$ ipython --no-banner

In [1]: import numpy as np

In [2]: from numpy import linalg as LA

In [3]: np.set_printoptions(precision=2, suppress=True, linewidth=200)

In [4]: tidy = lambda a: np.round(a, 2) + 0

In [5]: A = np.loadtxt("data.csv", delimiter=",")

In [6]: print(A)
[[-1. -3.  4. -1.]
 [-5.  3.  3.  0.]
 [-4.  4.  2. -5.]
 [ 0. -1. -4.  2.]]

In [7]: Y = A / LA.norm(A, axis=1, keepdims=True)

In [8]: G = Y @ Y.T

In [9]: print(tidy(LA.norm(Y, axis=1)))
[1. 1. 1. 1.]

In [10]: print(np.argwhere(np.triu(np.abs(G) > 0.95, 1)))
[]

In [11]: print(tidy(G))
[[ 1.    0.23  0.12 -0.63]
 [ 0.23  1.    0.74 -0.5 ]
 [ 0.12  0.74  1.   -0.61]
 [-0.63 -0.5  -0.61  1.  ]]

In [12]: print((G - 2 * np.eye(4)).round(6).argmax(axis=1))
[1 2 1 1]

In [13]: F = np.array([[5, 6, 3], [6, 10, 8], [3, 8, 11]])

In [14]: vec = np.array([3, 9, 1, 9])

In [15]: target = A @ vec

In [16]: coef, lr = np.zeros(4), 1 / LA.norm(A, 2) ** 2

In [17]: for i in range(30):
    ...:     coef -= lr * A.T @ (A @ coef - target)
    ...:     if i % 10 == 0: print(i, round(LA.norm(A @ coef - target), 2))
    ...: 
0 33.57
10 14.58
20 9.17

In [18]: print(tidy(coef))
[ 1.37  7.19 -0.3   7.86]

In [19]: U, sigma, VT = LA.svd(F)

In [20]: print(np.argmax(sigma[:-1] / (sigma[1:] + 1e-6)) + 1)
2

In [21]: Y = U[:, :2] @ np.diag(sigma[:2]) @ VT[:2]

In [22]: print(tidy(Y))
[[ 4.86  6.15  2.93]
 [ 6.15  9.85  8.07]
 [ 2.93  8.07 10.97]]

In [23]: U, sigma, VT = LA.svd(F, full_matrices=False)

In [24]: print(tidy(VT @ VT.T))
[[1. 0. 0.]
 [0. 1. 0.]
 [0. 0. 1.]]

In [25]: print(tidy(np.abs(VT[0])))
[0.37 0.67 0.64]

In [26]: print(np.allclose(U * sigma @ VT, F))
True

In [27]: print(tidy(np.cumsum(sigma ** 2) / np.sum(sigma ** 2)))
[0.95 1.   1.  ]

In [28]: print(tidy(sigma / sigma[0]))
[1.   0.22 0.02]

In [29]: print(tidy(np.sqrt((sigma ** 2).sum())), tidy(LA.norm(F)))
21.54 21.54

In [30]: X = np.load("mat.npy")

In [31]: print(X)
[[-3. -3.  0.  0.]
 [-3. -3.  0.  0.]
 [ 0.  0.  2.  0.]
 [ 0.  0.  0.  2.]]

In [32]: # 3 groups of indices that never mix

In [33]: print(LA.matrix_rank(X, rtol=0.1))
3

In [34]: print(np.argsort(-LA.norm(X, axis=0).round(6), kind="stable")[:3])
[0 1 2]

In [35]: print([round(float(x), 2) for x in LA.svd(X, compute_uv=False)[:3]])
[6.0, 2.0, 2.0]

In [36]: print(tidy(LA.norm(X, 2) / LA.norm(X)))
0.9

In [37]: print((X != 0).astype(int))
[[1 1 0 0]
 [1 1 0 0]
 [0 0 1 0]
 [0 0 0 1]]
